$ python3 -q
>>> import numpy as np
>>> from numpy import linalg as LA
>>> np.set_printoptions(precision=2, suppress=True, linewidth=140, floatmode="fixed")
>>> feats = np.loadtxt("a.csv", delimiter=",")
>>> feats
array([[ 0.00,  0.00,  0.00,  0.00,  0.00,  0.00,  0.00,  2.00, -2.00, -1.00, -2.00],
       [ 0.00,  0.00,  0.00,  0.00,  0.00,  0.00,  0.00,  2.00, -2.00, -2.00,  1.00],
       [ 0.00,  0.00,  0.00,  0.00,  0.00,  0.00,  0.00, -1.00, -2.00,  2.00,  2.00],
       [ 0.00,  0.00,  0.00,  0.00,  0.00,  0.00,  0.00, -3.00, -3.00, -1.00, -1.00],
       [ 0.00,  0.00,  0.00,  0.00,  0.00,  0.00,  0.00,  1.00, -1.00,  1.00,  0.00],
       [ 0.00,  0.00,  0.00,  0.00,  0.00,  0.00,  0.00, -2.00,  3.00,  3.00, -3.00],
       [ 0.00,  0.00,  0.00,  0.00,  0.00,  0.00,  0.00,  0.00, -2.00,  1.00,  3.00],
       [ 2.00,  2.00, -1.00, -3.00,  1.00, -2.00,  0.00,  0.00,  0.00,  0.00,  0.00],
       [-2.00, -2.00, -2.00, -3.00, -1.00,  3.00, -2.00,  0.00,  0.00,  0.00,  0.00],
       [-1.00, -2.00,  2.00, -1.00,  1.00,  3.00,  1.00,  0.00,  0.00,  0.00,  0.00],
       [-2.00,  1.00,  2.00, -1.00,  0.00, -3.00,  3.00,  0.00,  0.00,  0.00,  0.00]])
>>> Uu, sig, Vt = LA.svd(feats)
>>> sig.round(2) + 0
array([7.22, 7.22, 5.17, 5.17, 4.47, 4.47, 2.85, 2.85, 0.00, 0.00, 0.00])
>>> B = Uu[:, :8] @ np.diag(sig[:8]) @ Vt[:8]
>>> B.round(2) + 0
array([[ 0.00,  0.00,  0.00,  0.00,  0.00,  0.00,  0.00,  2.00, -2.00, -1.00, -2.00],
       [ 0.00,  0.00,  0.00,  0.00,  0.00,  0.00,  0.00,  2.00, -2.00, -2.00,  1.00],
       [ 0.00,  0.00,  0.00,  0.00,  0.00,  0.00,  0.00, -1.00, -2.00,  2.00,  2.00],
       [ 0.00,  0.00,  0.00,  0.00,  0.00,  0.00,  0.00, -3.00, -3.00, -1.00, -1.00],
       [ 0.00,  0.00,  0.00,  0.00,  0.00,  0.00,  0.00,  1.00, -1.00,  1.00,  0.00],
       [ 0.00,  0.00,  0.00,  0.00,  0.00,  0.00,  0.00, -2.00,  3.00,  3.00, -3.00],
       [ 0.00,  0.00,  0.00,  0.00,  0.00,  0.00,  0.00,  0.00, -2.00,  1.00,  3.00],
       [ 2.00,  2.00, -1.00, -3.00,  1.00, -2.00,  0.00,  0.00,  0.00,  0.00,  0.00],
       [-2.00, -2.00, -2.00, -3.00, -1.00,  3.00, -2.00,  0.00,  0.00,  0.00,  0.00],
       [-1.00, -2.00,  2.00, -1.00,  1.00,  3.00,  1.00,  0.00,  0.00,  0.00,  0.00],
       [-2.00,  1.00,  2.00, -1.00,  0.00, -3.00,  3.00,  0.00,  0.00,  0.00,  0.00]])
>>> LA.matrix_rank(B)
np.int64(8)
